$ python -q
>>> import numpy as np
>>> from numpy import linalg as LA
>>> np.set_printoptions(precision=2, suppress=True, linewidth=200)
>>> rd = lambda a: np.round(a, 2) + 0
>>> m1 = np.loadtxt("case4.csv", delimiter=",")
>>> print(m1)
[[-1.9  1.  -3.  -3.   0.   3.  -2. ]
 [ 2.   1.1  3.  -3.  -3.   2.   3. ]
 [ 3.   2.  -0.9  3.   0.  -1.  -2. ]
 [-2.  -3.   1.  -0.9 -2.  -2.  -2. ]
 [ 0.   3.   0.  -2.   0.1 -3.   1. ]
 [ 1.  -3.   3.   2.  -1.   2.1  1. ]
 [-2.   1.  -3.  -3.   0.   3.  -1.9]]
>>> vec = np.array([-2, 7, -6, 9, 3, -1, 7])
>>> print(np.sign((m1 @ vec).round(6)))
[-1. -1.  1. -1.  1. -1. -1.]
>>> print(rd((m1 * vec).sum(axis=1)))
[-15.2 -31.3  27.4 -49.1  13.3 -21.1 -14.3]
>>> print(m1 @ np.ones(7))
[ -5.9   5.1   4.1 -10.9  -0.9   5.1  -5.9]
>>> print((m1 @ vec).argmax())
2
>>> print(rd(m1 * vec))
[[  3.8   7.   18.  -27.    0.   -3.  -14. ]
 [ -4.    7.7 -18.  -27.   -9.   -2.   21. ]
 [ -6.   14.    5.4  27.    0.    1.  -14. ]
 [  4.  -21.   -6.   -8.1  -6.    2.  -14. ]
 [  0.   21.    0.  -18.    0.3   3.    7. ]
 [ -2.  -21.  -18.   18.   -3.   -2.1   7. ]
 [  4.    7.   18.  -27.    0.   -3.  -13.3]]
>>> print(rd(m1 @ (2 * vec)))
[-30.4 -62.6  54.8 -98.2  26.6 -42.2 -28.6]
>>> Q, R = LA.qr(m1)
>>> print(np.allclose(R.T @ R, m1.T @ m1))
True
>>> print(rd(np.trace(Q @ Q.T)))
7.0
>>> Q, vecs = LA.qr(m1[:, :5])[0], LA.qr(m1[:, 5:])[0]
>>> s = LA.svd(Q.T @ vecs, compute_uv=False)
>>> print((s > 0.9).sum())
2
>>> print(rd(LA.norm(Q @ Q.T - vecs @ vecs.T, 2)))
1.0
>>> X = np.loadtxt("a.csv", delimiter=",")
>>> print(X)
[[  5.   4.   2.  20.  16.   8.]
 [  2.   3.   3.   8.  12.  12.]
 [  1.   3.   2.   4.  12.   8.]
 [-15. -12.  -6.   0.   0.   0.]
 [ -6.  -9.  -9.   0.   0.   0.]
 [ -3.  -9.  -6.   0.   0.   0.]]
>>> r0, g = X[4], X[5]
>>> print(r0 @ g)
153.0
>>> pr = (r0 @ g) / (r0 @ r0) * r0
>>> print(rd(LA.norm(r0 + g) ** 2 + LA.norm(r0 - g) ** 2))
648.0
>>> print(np.outer(r0, g))
[[18. 54. 36. -0. -0. -0.]
 [27. 81. 54. -0. -0. -0.]
 [27. 81. 54. -0. -0. -0.]
 [-0. -0. -0.  0.  0.  0.]
 [-0. -0. -0.  0.  0.  0.]
 [-0. -0. -0.  0.  0.  0.]]
>>> print(rd(g - pr))
[ 1.64 -2.05  0.95  0.    0.    0.  ]
>>> print(rd(pr))
[-4.64 -6.95 -6.95  0.    0.    0.  ]
